% python3 -q
>>> import numpy as np
>>> import numpy.linalg as la
>>> np.set_printoptions(precision=3, suppress=True, linewidth=120)
>>> tidy = lambda a: np.round(a, 3) + 0
>>> J = np.load("data.npy")
>>> print(tidy(J))
[[ 0.809  0.     0.    -0.588  0.     0.     0.     0.     0.     0.     0.   ]
 [ 0.     1.     0.     0.     0.     0.     0.     0.     0.     0.     0.   ]
 [ 0.     0.     1.     0.     0.     0.     0.     0.     0.     0.     0.   ]
 [ 0.588  0.     0.     0.809  0.     0.     0.     0.     0.     0.     0.   ]
 [ 0.     0.     0.     0.     1.     0.     0.     0.     0.     0.     0.   ]
 [ 0.     0.     0.     0.     0.     1.     0.     0.     0.     0.     0.   ]
 [ 0.     0.     0.     0.     0.     0.     1.     0.     0.     0.     0.   ]
 [ 0.     0.     0.     0.     0.     0.     0.     1.     0.     0.     0.   ]
 [ 0.     0.     0.     0.     0.     0.     0.     0.     1.     0.     0.   ]
 [ 0.     0.     0.     0.     0.     0.     0.     0.     0.     1.     0.   ]
 [ 0.     0.     0.     0.     0.     0.     0.     0.     0.     0.     1.   ]]
>>> x = np.array([1, 1, -1, -1, -1, 0, -1, 2, -2, 0, -2])
>>> print(tidy(la.norm(x)), tidy(la.norm(J @ x)))
4.243 4.243
>>> print([p for p in range(1, 25) if np.allclose(la.matrix_power(J, p), np.eye(11))])
[10, 20]
>>> U, sv, VT = la.svd(J, full_matrices=False)
>>> print(tidy(np.cumsum(sv ** 2) / np.sum(sv ** 2)))
[0.091 0.182 0.273 0.364 0.455 0.545 0.636 0.727 0.818 0.909 1.   ]
>>> print(tidy(np.sqrt((sv ** 2).sum())), tidy(la.norm(J)))
3.317 3.317
>>> print(U.shape, sv.shape, VT.shape)
(11, 11) (11,) (11, 11)
>>> print((sv > 1e-8).sum())
11
>>> print(tidy(U.T @ J @ VT.T))
[[1. 0. 0. 0. 0. 0. 0. 0. 0. 0. 0.]
 [0. 1. 0. 0. 0. 0. 0. 0. 0. 0. 0.]
 [0. 0. 1. 0. 0. 0. 0. 0. 0. 0. 0.]
 [0. 0. 0. 1. 0. 0. 0. 0. 0. 0. 0.]
 [0. 0. 0. 0. 1. 0. 0. 0. 0. 0. 0.]
 [0. 0. 0. 0. 0. 1. 0. 0. 0. 0. 0.]
 [0. 0. 0. 0. 0. 0. 1. 0. 0. 0. 0.]
 [0. 0. 0. 0. 0. 0. 0. 1. 0. 0. 0.]
 [0. 0. 0. 0. 0. 0. 0. 0. 1. 0. 0.]
 [0. 0. 0. 0. 0. 0. 0. 0. 0. 1. 0.]
 [0. 0. 0. 0. 0. 0. 0. 0. 0. 0. 1.]]
